% python3 -q
>>> import numpy as np
>>> from numpy import linalg as LA
>>> np.set_printoptions(precision=2, suppress=True, linewidth=160, sign=" ")
>>> rnd = lambda a: np.round(a, 2) + 0
>>> M = np.load("mat.npy")
>>> M
array([[11,  2, -1, -1],
       [ 2,  3,  3,  0],
       [ 0,  1,  8, -3],
       [ 3, -1, -1,  0]])
>>> A2 = M[0, 0] * M[1:] - np.outer(M[1:, 0], M[0])
>>> A2
array([[  0,  29,  35,   2],
       [  0,  11,  88, -33],
       [  0, -17,  -8,   3]])
>>> rnd(M[:, 0] / M[0, 0])
array([ 1.  ,  0.18,  0.  ,  0.27])
>>> LA.matrix_rank(A2), LA.matrix_rank(M)
(np.int64(3), np.int64(4))
>>> np.flatnonzero(~A2.round(6).any(axis=1))
array([], dtype=int64)
>>> A = np.diag(10 * np.array([6, 1, 6, 5, 1])) + np.array([[-2, -2, -1, 3, -1],
...     [-3, 3, -1, 1, 2],
...     [2, 2, -2, -3, -1],
...     [-1, -2, -1, 3, 2],
...     [2, 1, 0, 0, 2]])
>>> A
array([[58, -2, -1,  3, -1],
       [-3, 13, -1,  1,  2],
       [ 2,  2, 58, -3, -1],
       [-1, -2, -1, 53,  2],
       [ 2,  1,  0,  0, 12]])
>>> np.einsum("ij,ji->", A, A)
np.int64(9850)
>>> A2 = A[0, 0] * A[1:] - np.outer(A[1:, 0], A[0])
>>> A2
array([[   0,  748,  -61,   67,  113],
       [   0,  120, 3366, -180,  -56],
       [   0, -118,  -59, 3077,  115],
       [   0,   62,    2,   -6,  698]])
>>> rnd(A[:, 0] / A[0, 0])
array([ 1.  , -0.05,  0.03, -0.02,  0.03])
>>> LA.matrix_rank(A2), LA.matrix_rank(A)
(np.int64(4), np.int64(5))
